>>> import numpy as np
>>> import numpy.linalg as la
>>> np.set_printoptions(precision=2, suppress=True, linewidth=100)
>>> rng = np.random.default_rng(74433)
>>> A = (rng.random((5, 5)) < 0.3) + np.eye(5)
>>> A /= A.sum(axis=1, keepdims=True)
>>> print(A)
[[0.5  0.   0.   0.   0.5 ]
 [0.   0.67 0.   0.   0.33]
 [0.25 0.25 0.25 0.   0.25]
 [0.   0.   0.33 0.67 0.  ]
 [0.33 0.   0.   0.33 0.33]]
>>> print(la.matrix_power(A, 2))
[[0.42 0.   0.   0.17 0.42]
 [0.11 0.44 0.   0.11 0.33]
 [0.27 0.23 0.06 0.08 0.35]
 [0.08 0.08 0.31 0.44 0.08]
 [0.28 0.   0.11 0.33 0.28]]
>>> print(A @ np.ones(5))
[1. 1. 1. 1. 1.]
>>> pr = np.eye(5)[0]
>>> for _ in range(3):
...     pr = pr @ A
...     print(pr.round(2))
... 
[0.5 0.  0.  0.  0.5]
[0.42 0.   0.   0.17 0.42]
[0.35 0.   0.06 0.25 0.35]
>>> print(np.round(la.norm(A) ** 2 / la.norm(A, 2) ** 2, 2))
1.99
>>> print(round(la.norm(A[3] - A[2]), 2))
0.8
>>> print(round(la.norm(A, 1), 2), round(float(la.norm(A, np.inf)), 2))
1.42 1.0
>>> print(np.round(la.norm(A[3], 1), 2), np.round(la.norm(A[3], np.inf), 2))
1.0 0.67
>>> W0 = np.loadtxt("x.csv", delimiter=",")
>>> print(W0)
[[ 2.  0.  0.]
 [ 0.  2.  0.]
 [ 0. -2.  0.]]
>>> # 2 groups of indices that never mix
>>> try:
...     la.inv(W0)
... except la.LinAlgError as e:
...     print(repr(e))
... 
LinAlgError('Singular matrix')
>>> print(np.abs(np.diag(la.qr(W0)[1])) > 1e-9)
[ True  True False]
>>> print(la.lstsq(W0[:-1].T, W0[-1])[2])
2
